>>> import numpy as np
>>> np.set_printoptions(precision=2, suppress=True, linewidth=100)
>>> def rd(a):
...     return np.round(a, 2) + 0
... 
>>> Q, _ = np.linalg.qr(np.array([[-0.7, -1.1, -2.4, 2.8, -1.1],
...     [-1.0, -0.6, 0.0, -0.5, 0.7],
...     [0.8, -0.6, 0.3, 1.3, 0.7],
...     [-0.4, -0.5, 1.8, -0.2, 1.5],
...     [-0.9, -0.8, 0.2, 0.5, -0.4]]))
>>> w = np.array([0, 4, -2, -4, -4])
>>> feats = Q @ np.diag(w) @ Q.T
>>> print(rd(feats))
[[-0.38  0.81  2.39  0.29  1.4 ]
 [ 0.81 -2.68 -0.91  0.7   1.23]
 [ 2.39 -0.91  2.06  1.13  0.48]
 [ 0.29  0.7   1.13 -2.47  1.1 ]
 [ 1.4   1.23  0.48  1.1  -2.52]]
>>> Uu, s, vt = np.linalg.svd(feats)
>>> print(rd(s))
[4. 4. 4. 2. 0.]
>>> print(np.argmax(s[:-1] / (s[1:] + 1e-6)) + 1)
4
>>> Y = Uu[:, :4] @ np.diag(s[:4]) @ vt[:4]
>>> print(rd(np.abs(feats - Y).max()))
0.0
>>> print(rd(np.linalg.norm(feats - Y, 2)), rd(s[4]))
0.0 0.0
>>> print(np.linalg.matrix_rank(Y))
4
>>> x = np.array([0, -2, 1, -1, -1])
>>> print((feats @ x).argmax())
1
>>> print(rd((feats * x).sum(axis=1)))
[-0.91  2.52  2.27  1.11 -0.56]
>>> print(rd(feats @ np.eye(5)[1]))
[ 0.81 -2.68 -0.91  0.7   1.23]
>>> print(rd(feats * x))
[[ 0.   -1.61  2.39 -0.29 -1.4 ]
 [ 0.    5.36 -0.91 -0.7  -1.23]
 [ 0.    1.82  2.06 -1.13 -0.48]
 [ 0.   -1.4   1.13  2.47 -1.1 ]
 [ 0.   -2.46  0.48 -1.1   2.52]]
>>> print(rd(np.einsum("ij,j->i", feats, x)))
[-0.91  2.52  2.27  1.11 -0.56]
>>> print(rd(feats @ x))
[-0.91  2.52  2.27  1.11 -0.56]
>>> A = np.loadtxt("arr.csv", delimiter=",")
>>> print(A)
[[ 3. -1.  0. -1.  1.]
 [-3. -1.  0.  3.  2.]
 [-3.  1.  3. -2.  0.]]
>>> Y = np.array([[9, -6], [-9, -4]])
>>> basis = np.kron(Y, A)
>>> print(basis.shape)
(6, 10)
>>> print(rd(np.linalg.norm(basis, 2)), rd(np.linalg.norm(Y, 2) * np.linalg.norm(A, 2)))
72.84 72.84
>>> print(np.linalg.matrix_rank(basis))
6
